% python3 -q
>>> import numpy as np
>>> import numpy.linalg as la
>>> np.set_printoptions(precision=4, suppress=True, linewidth=200)
>>> def tidy(a):
...     return np.round(a, 4) + 0
... 
>>> data = np.loadtxt("data.csv", delimiter=",")
>>> print(data)
[[-2.8104  1.4    -1.9   ]
 [ 1.836  -0.9    -0.8   ]
 [ 0.9889 -0.5    -1.2   ]
 [-0.5982  0.3    -0.3   ]
 [-0.7853  0.4    -0.5   ]
 [ 3.8094 -1.9     0.8   ]
 [-0.5541  0.3    -0.2   ]
 [-0.2417  0.1    -0.3   ]
 [ 1.1969 -0.6     1.6   ]
 [ 3.3732 -1.7     1.    ]
 [-1.6119  0.8    -0.9   ]
 [-2.4076  1.2    -0.3   ]
 [ 3.0126 -1.5     1.5   ]
 [-1.411   0.7    -1.9   ]
 [ 0.7952 -0.4     0.7   ]
 [ 3.824  -1.9     1.5   ]
 [ 0.7918 -0.4     1.4   ]
 [-4.199   2.1     2.    ]
 [ 0.4157 -0.2     0.8   ]
 [ 1.1951 -0.6    -1.    ]
 [-3.3747  1.7    -1.8   ]
 [ 1.5717 -0.8    -0.6   ]]
>>> x0 = np.array([1, 1, 2])
>>> y = data @ x0
>>> print(tidy(la.pinv(data) @ data))
[[1. 0. 0.]
 [0. 1. 0.]
 [0. 0. 1.]]
>>> print(tidy(la.lstsq(data, y)[0]))
[1. 1. 2.]
>>> rng = np.random.default_rng(5535)
>>> y = y + 0.02 * rng.normal(size=22)
>>> print(tidy(y))
[-5.1976 -0.6633 -1.9245 -0.9242 -1.3842  3.5021 -0.662  -0.7825  3.7545  3.6436 -2.6291 -1.8034  4.544  -4.4964  1.7571  4.9003  3.1796  1.8787  1.8051 -1.3895 -5.2699 -0.4073]
>>> c, *_ = la.lstsq(data, y)
>>> print(tidy(c))
[1.205  1.4086 1.9919]
>>> x0 = np.array([0, -4, 1])
>>> print(tidy(np.einsum("ij,j->i", data, x0)))
[-7.5  2.8  0.8 -1.5 -2.1  8.4 -1.4 -0.7  4.   7.8 -4.1 -5.1  7.5 -4.7  2.3  9.1  3.  -6.4  1.6  1.4 -8.6  2.6]
>>> print(np.sign((data @ x0).round(6)))
[-1.  1.  1. -1. -1.  1. -1. -1.  1.  1. -1. -1.  1. -1.  1.  1.  1. -1.  1.  1. -1.  1.]
>>> print(la.norm(data @ x0) <= la.norm(data, 2) * la.norm(x0) + 1e-9)
True
>>> print(data @ np.eye(3)[0])
[-2.8104  1.836   0.9889 -0.5982 -0.7853  3.8094 -0.5541 -0.2417  1.1969  3.3732 -1.6119 -2.4076  3.0126 -1.411   0.7952  3.824   0.7918 -4.199   0.4157  1.1951 -3.3747  1.5717]
>>> gram = np.cov(data, rowvar=False)
>>> print(tidy(np.median(data, axis=0)))
[ 0.6038 -0.3    -0.3   ]
>>> print(tidy(np.corrcoef(data.T)))
[[ 1.     -1.      0.4226]
 [-1.      1.     -0.422 ]
 [ 0.4226 -0.422   1.    ]]
>>> print(gram.shape)
(3, 3)
>>> print(tidy(gram))
[[ 5.1567 -2.5775  1.167 ]
 [-2.5775  1.2885 -0.5826]
 [ 1.167  -0.5826  1.4787]]
>>> print(np.argsort(-data.std(axis=0).round(6), kind="stable"))
[0 2 1]
>>> print(np.argwhere(np.triu(np.abs(np.corrcoef(data.T)) > 0.8, 1)))
[[0 1]]
>>> print(tidy(np.polyfit(data[:, 1], data[:, 2], 1)))
[-0.4521 -0.0675]
>>> print(tidy(np.corrcoef(data[:, 1], data[:, 2])[0, 1]))
-0.422
>>> labels = data[:, 0] > np.median(data[:, 0])
>>> u = data[labels].mean(axis=0) - data[~labels].mean(axis=0)
>>> print(tidy(u))
[ 3.6339 -1.8182  0.9273]
>>> print(((data - data.mean(axis=0)) @ u > 0).astype(int))
[0 1 1 0 0 1 0 0 1 1 0 0 1 0 1 1 1 0 1 1 0 1]
>>> Y = data + rng.integers(-2, 3, (22, 2)) @ rng.integers(-2, 3, (2, 3))
>>> print(tidy(Y))
[[-0.8104  5.4    -4.9   ]
 [-0.164  -0.9    -1.8   ]
 [-3.0111 -0.5    -3.2   ]
 [ 3.4018 -1.7     3.7   ]
 [-2.7853 -3.6     2.5   ]
 [-0.1906  0.1    -3.2   ]
 [-2.5541 -3.7     2.8   ]
 [-2.2417  0.1    -1.3   ]
 [-2.8031  3.4    -4.4   ]
 [ 5.3732 -3.7     4.    ]
 [ 0.3881 -1.2     2.1   ]
 [-0.4076  5.2    -3.3   ]
 [-0.9874 -3.5     1.5   ]
 [ 2.589   4.7    -3.9   ]
 [ 2.7952  1.6    -0.3   ]
 [ 3.824  -3.9     3.5   ]
 [-3.2082  1.6    -2.6   ]
 [-4.199   0.1     4.    ]
 [-1.5843 -4.2     3.8   ]
 [ 3.1951  3.4    -4.    ]
 [-5.3747  5.7    -6.8   ]
 [ 5.5717  1.2    -0.6   ]]
>>> print(la.matrix_rank(Y - data, tol=1e-8))
2
>>> print(tidy(la.svd(Y - data, compute_uv=False)))
[19.1165 13.9485  0.    ]
>>> feats = np.load("dump.npy")
>>> print(feats)
[[3 5 8]
 [4 2 7]
 [2 8 3]]
>>> evals, evecs = la.eig(feats)
>>> print(tidy(feats @ evecs[:, 0] - evals[0] * evecs[:, 0]))
[0. 0. 0.]
>>> print(tidy(np.sort(la.eigvals(la.inv(feats)))))
[-0.6792 -0.2393  0.0733]
>>> print(tidy(np.sort(la.eigvals(feats.T))))
[-4.1793 -1.4723 13.6516]
>>> U, sv, vt = la.svd(feats, full_matrices=False)
>>> print(U.shape, sv.shape, vt.shape)
(3, 3) (3,) (3, 3)
>>> print(np.allclose(U * sv @ vt, feats))
True
>>> print(tidy(U.T @ feats @ vt.T))
[[14.5991  0.      0.    ]
 [ 0.      5.4548  0.    ]
 [ 0.      0.      1.0548]]
>>> print(tidy(sv))
[14.5991  5.4548  1.0548]
>>> Y = np.array([[-2, 0, -2, 4], [-5, -4, -4, 2], [0, -3, -5, -3]])
>>> A = Y.T @ Y
>>> print(A)
[[ 29  20  24 -18]
 [ 20  25  31   1]
 [ 24  31  45  -1]
 [-18   1  -1  29]]
>>> evals, evecs = la.eigh(A)
>>> x0 = np.array([3, -1, 3, 1])
>>> print(x0 @ A @ x0)
730
>>> print(tidy(evecs * np.abs(evals) @ evecs.T))
[[ 29.  20.  24. -18.]
 [ 20.  25.  31.   1.]
 [ 24.  31.  45.  -1.]
 [-18.   1.  -1.  29.]]
>>> print(tidy(evecs * np.maximum(evals, 0) @ evecs.T))
[[ 29.  20.  24. -18.]
 [ 20.  25.  31.   1.]
 [ 24.  31.  45.  -1.]
 [-18.   1.  -1.  29.]]
>>> D = la.norm(data[:, None] - data[None], axis=-1)
>>> print(D.shape)
(22, 22)
>>> print(tidy(D[:5, :5]))
[[0.     5.2999 4.3052 2.9434 2.6573]
 [5.2999 0.     1.0186 2.7596 2.9413]
 [4.3052 1.0186 0.     1.9922 2.109 ]
 [2.9434 2.7596 1.9922 0.     0.2916]
 [2.6573 2.9413 2.109  0.2916 0.    ]]
>>> print(la.matrix_rank(D ** 2))
5
>>> print((D + 1e9 * np.eye(22)).round(6).argmin(axis=1))
[20 21 19  6  3  9  3  6 16  5  4 10  9 10 18  5  8 11 14  2  0  1]
>>> print(D[8].round(6).argsort(kind="stable")[:4])
[ 8 16 14 18]
>>> M = np.loadtxt("out19.csv", delimiter=",")
>>> print(M)
[[ 6. 14.  9.]
 [14. 10. 10.]
 [ 9. 10.  4.]]
>>> evals, evecs = la.eig(M)
>>> print(tidy(np.sort(la.eigvals(la.inv(M)))))
[-0.3188 -0.1624  0.0341]
>>> proj = np.triu(np.array([[1, 1, 1], [0, 2, 2], [0, 2, 2]]), 1) + np.eye(3)
>>> Y = proj @ M @ la.inv(proj)
>>> print(np.trace(Y), np.trace(M))
20.0 20.0
>>> print(la.matrix_rank(Y))
3
>>> print(tidy(np.poly(Y)))
[   1.  -20. -253. -566.]
>>> labels = rng.permutation(3)
>>> Y = M[:, labels] * rng.choice([-1, 1], 3)
>>> print(Y)
[[  9. -14.  -6.]
 [ 10. -10. -14.]
 [  4. -10.  -9.]]
>>> U, _, vt = la.svd(M.T @ Y)
>>> print(tidy(U @ vt))
[[ 0.  0. -1.]
 [ 0. -1.  0.]
 [ 1.  0.  0.]]
>>> print(tidy(la.det(2 * M)), tidy(la.det(M)))
4528.0 566.0
>>> print(tidy(np.poly(M)))
[   1.  -20. -253. -566.]
>>> print(tidy(la.eigvals(M)))
[29.2956 -6.1583 -3.1373]
>>> print(tidy(la.eigvals(M).sum().real))
20.0
>>> print(tidy(la.det(M[::-1])))
-566.0
>>> print(tidy(la.det(M.T)))
566.0
>>> print((M - M.T) / 2)
[[0. 0. 0.]
 [0. 0. 0.]
 [0. 0. 0.]]
>>> print(tidy(np.sort(np.abs(la.eigvals(M)))))
[ 3.1373  6.1583 29.2956]
>>> print(np.trace(M))
20.0
>>> print(tidy(la.det(M)))
566.0
>>> print(M @ M)
[[313. 314. 230.]
 [314. 396. 266.]
 [230. 266. 197.]]
>>> m1 = np.array([[0.0, 0.0, 2.0], [0.0, 0.0, -2.0], [2.0, -2.0, 0.0]])
>>> print(tidy(m1.mean(axis=0)))
[ 0.6667 -0.6667  0.    ]
>>> print(m1.sum(axis=0))
[ 2. -2.  0.]
>>> print(tidy(la.svd(m1, compute_uv=False)))
[2.8284 2.8284 0.    ]
>>> print(tidy(la.norm(m1)))
4.0
>>> print(np.abs(m1).max())
2.0
>>> print(m1.shape)
(3, 3)
